% python3 -q
>>> import numpy as np
>>> np.set_printoptions(precision=2, suppress=True, linewidth=200)
>>> data = np.load("test0.npy")
>>> data
array([[-8, -4, -4, -4,  4,  4,  3],
       [-4,  2,  9,  0, -1,  0,  2],
       [-4,  9,  6,  7, -3, -4, -6],
       [-4,  0,  7,  2,  8,  4,  1],
       [ 4, -1, -3,  8, 10, -4,  3],
       [ 4,  0, -4,  4, -4,  2, -3],
       [ 3,  2, -6,  1,  3, -3,  4]])
>>> try:
...     np.linalg.cholesky(data)
... except np.linalg.LinAlgError as e:
...     print(e)
... 
Matrix is not positive definite
>>> np.all(np.linalg.eigvalsh(data) > 0)
np.False_
>>> feats = np.loadtxt("arr.csv", delimiter=",")
>>> feats
array([[0., 1., 0., 0., 0., 0., 0., 0., 0., 0., 0., 0., 0.],
       [1., 0., 0., 1., 0., 0., 0., 0., 1., 0., 0., 0., 0.],
       [0., 0., 0., 0., 0., 0., 0., 0., 1., 0., 0., 0., 1.],
       [0., 1., 0., 0., 0., 0., 0., 0., 0., 0., 0., 0., 0.],
       [0., 0., 0., 0., 0., 0., 0., 0., 0., 0., 0., 0., 0.],
       [0., 0., 0., 0., 0., 0., 0., 0., 1., 0., 1., 0., 1.],
       [0., 0., 0., 0., 0., 0., 0., 0., 0., 0., 0., 0., 0.],
       [0., 0., 0., 0., 0., 0., 0., 0., 0., 1., 0., 1., 0.],
       [0., 1., 1., 0., 0., 1., 0., 0., 0., 0., 0., 0., 0.],
       [0., 0., 0., 0., 0., 0., 0., 1., 0., 0., 0., 1., 1.],
       [0., 0., 0., 0., 0., 1., 0., 0., 0., 0., 0., 0., 0.],
       [0., 0., 0., 0., 0., 0., 0., 1., 0., 1., 0., 0., 1.],
       [0., 0., 1., 0., 0., 1., 0., 0., 0., 1., 0., 1., 0.]])
>>> round(np.linalg.norm(feats, 2) / np.linalg.norm(feats), 2)
np.float64(0.56)
>>> np.argsort(-np.linalg.norm(feats, axis=0).round(6), kind="stable")[:3]
array([12,  1,  5])
>>> feats.sum(axis=0)
array([1., 3., 2., 1., 0., 3., 0., 2., 3., 3., 1., 3., 4.])
>>> low = np.diag(feats.sum(axis=1)) - feats
>>> (np.linalg.eigvalsh(low) < 1e-8).sum()
np.int64(3)
>>> np.round(np.linalg.eigvalsh(low), 2) + 0
array([0.  , 0.  , 0.  , 0.22, 0.53, 1.  , 1.14, 2.64, 2.79, 3.53, 4.  , 4.5 , 5.64])
>>> round(np.linalg.det(low[1:, 1:]))
0
>>> F = np.load("out19.npy")
>>> F
array([[ 3., 15.,  0.,  8.],
       [ 0., -6.,  0., -2.],
       [ 0., -3.,  3.,  4.],
       [ 0.,  3.,  0., -1.]])
>>> def softmax(z):
...     e = np.exp(z - z.max(axis=-1, keepdims=True))
...     return e / e.sum(axis=-1, keepdims=True)
... 
>>> np.round(softmax(F[2]), 2) + 0
array([0.01, 0.  , 0.27, 0.72])
>>> softmax(F).sum(axis=1)
array([1., 1., 1., 1.])
>>> np.round(softmax(10 * F[2]), 2) + 0
array([0., 0., 0., 1.])
>>> S = F @ F.T / np.sqrt(4)
>>> np.round(softmax(S + np.triu(np.full(S.shape, -np.inf), 1)), 2) + 0
array([[1., 0., 0., 0.],
       [0., 1., 0., 0.],
       [0., 0., 1., 0.],
       [1., 0., 0., 0.]])
>>> np.round(softmax(S), 2) + 0
array([[1., 0., 0., 0.],
       [0., 1., 0., 0.],
       [0., 0., 1., 0.],
       [1., 0., 0., 0.]])
>>> w1 = np.array([[0, 0], [-3, 0], [3, 3], [2, 1]])
>>> coef = np.array([-1, 0])
>>> H = np.maximum(F @ w1 + coef, 0)
>>> H
array([[ 0.,  8.],
       [13.,  0.],
       [25., 13.],
       [ 0.,  0.]])
>>> (H > 0).mean(axis=0)
array([0.5, 0.5])
>>> np.linalg.matrix_rank(H)
np.int64(2)
>>> basis = np.array([[0, 5], [6, 9]])
>>> (H @ basis).round(6).argmax(axis=1)
array([1, 1, 1, 0])
>>> softmax(10 * H[3])
array([0.5, 0.5])
>>> softmax(H[3])
array([0.5, 0.5])
>>> S = H @ H.T / np.sqrt(2)
>>> np.round(softmax(S), 2) + 0
array([[0.  , 0.  , 1.  , 0.  ],
       [0.  , 0.  , 1.  , 0.  ],
       [0.  , 0.  , 1.  , 0.  ],
       [0.25, 0.25, 0.25, 0.25]])
>>> (F - F.T) / 2
array([[ 0. ,  7.5,  0. ,  4. ],
       [-7.5,  0. ,  1.5, -2.5],
       [ 0. , -1.5,  0. ,  2. ],
       [-4. ,  2.5, -2. ,  0. ]])
>>> assert F == F.T
Traceback (most recent call last):
  File "<python-input-37>", line 1, in <module>
    assert F == F.T
           ^^^^^^^^
ValueError: The truth value of an array with more than one element is ambiguous. Use a.any() or a.all()
>>> np.trace(F)
np.float64(-1.0)
>>> np.linalg.matrix_power(F, 2)
array([[  9., -21.,   0., -14.],
       [  0.,  30.,   0.,  14.],
       [  0.,  21.,   9.,  14.],
       [  0., -21.,   0.,  -5.]])
>>> (F + F.T) / 2
array([[ 3. ,  7.5,  0. ,  4. ],
       [ 7.5, -6. , -1.5,  0.5],
       [ 0. , -1.5,  3. ,  2. ],
       [ 4. ,  0.5,  2. , -1. ]])
>>> round(np.abs(np.linalg.eigvals(F)).max(), 2)
np.float64(4.0)
>>> np.allclose(F @ F.T, F.T @ F)
False
>>> mat = np.load("mat.npy")
>>> mat
array([[-0.73,  0.12, -0.03],
       [ 0.45, -0.25,  0.19],
       [-0.92, -0.24,  0.34],
       [-0.99, -0.97,  0.96],
       [-0.99, -0.26,  0.45],
       [ 0.27,  0.89, -0.86],
       [ 1.  ,  0.44, -0.62],
       [-0.98, -0.73,  0.77],
       [-1.  , -0.9 ,  0.91],
       [-1.  , -0.97,  0.97],
       [ 0.44, -0.1 ,  0.05],
       [-0.71, -0.2 ,  0.24],
       [-0.65,  0.64, -0.54],
       [-0.2 , -0.23,  0.22]])
>>> labels = mat[:, 1] > np.median(mat[:, 1])
>>> r0 = mat[labels].mean(axis=0) - mat[~labels].mean(axis=0)
>>> r0
array([ 0.69,  0.84, -0.88])
>>> np.argsort(-np.abs(r0).round(6), kind="stable")
array([2, 1, 0])
>>> vec = np.array([1, 1, -1])
>>> rhs = mat @ vec
>>> coef, lr = np.zeros(3), 1 / np.linalg.norm(mat, 2) ** 2
>>> for i in range(4):
...     coef -= lr * mat.T @ (mat @ coef - rhs)
...     if i % 1 == 0: print(i, round(np.linalg.norm(mat @ coef - rhs), 2))
... 
0 0.29
1 0.24
2 0.2
3 0.16
>>> round(np.linalg.cond(mat), 2)
np.float64(33.81)
>>> coef
array([ 1.07,  0.93, -0.98])
>>> vec = np.array([-2, -3, 2])
>>> rhs = mat @ vec
>>> np.linalg.lstsq(mat, rhs)[0]
array([-2., -3.,  2.])
>>> np.round(np.linalg.pinv(mat) @ mat, 2) + 0
array([[1., 0., 0.],
       [0., 1., 0.],
       [0., 0., 1.]])
>>> np.linalg.solve(mat.T @ mat, mat.T @ rhs)
array([-2., -3.,  2.])
>>> rng = np.random.default_rng(474)
>>> rhs = rhs + 0.3 * rng.normal(size=14)
>>> rhs
array([ 1.26,  0.17,  3.65,  6.81,  3.17, -4.79, -4.56,  5.89,  6.44,  6.97, -0.35,  2.7 , -2.05,  1.31])
>>> coef, *_ = np.linalg.lstsq(mat, rhs)
>>> np.round(mat.T @ (rhs - mat @ coef), 2) + 0
array([0., 0., 0.])
>>> coef.round()
array([-2., -4.,  0.])
>>> softmax(mat[2])
array([0.15, 0.3 , 0.54])
>>> S = mat @ mat.T / np.sqrt(3)
>>> softmax(S)[2] @ mat
array([-0.68, -0.39,  0.43])
>>> A2 = np.c_[mat[:, :1] @ np.array([[-4]]), np.array([-3, -3, 1, 1, -1, 3, 0, -2, 2, 0, -1, -3, 3, 0])]
>>> A2
array([[ 2.92, -3.  ],
       [-1.8 , -3.  ],
       [ 3.68,  1.  ],
       [ 3.96,  1.  ],
       [ 3.96, -1.  ],
       [-1.08,  3.  ],
       [-4.  ,  0.  ],
       [ 3.92, -2.  ],
       [ 4.  ,  2.  ],
       [ 4.  ,  0.  ],
       [-1.76, -1.  ],
       [ 2.84, -3.  ],
       [ 2.6 ,  3.  ],
       [ 0.8 ,  0.  ]])
>>> np.linalg.matrix_rank(A2)
np.int64(2)
>>> np.round(np.linalg.lstsq(mat, A2[:, 0])[0], 2) + 0
array([-4.,  0.,  0.])
>>> np.linalg.matrix_rank(np.c_[mat, A2])
np.int64(4)
>>> X = np.vander(np.arange(7) - 1, 4, increasing=True)
>>> X
array([[  1,  -1,   1,  -1],
       [  1,   0,   0,   0],
       [  1,   1,   1,   1],
       [  1,   2,   4,   8],
       [  1,   3,   9,  27],
       [  1,   4,  16,  64],
       [  1,   5,  25, 125]])
>>> Uu, sv, Vt = np.linalg.svd(X)
>>> sv
array([146.7 ,   5.8 ,   1.74,   1.27])
>>> A2 = Uu[:, :1] @ np.diag(sv[:1]) @ Vt[:1]
>>> np.linalg.matrix_rank(A2)
np.int64(1)
>>> np.linalg.matrix_rank(X, rtol=0.05)
np.int64(1)
>>> round(np.abs(X - A2).max(), 2)
np.float64(3.01)
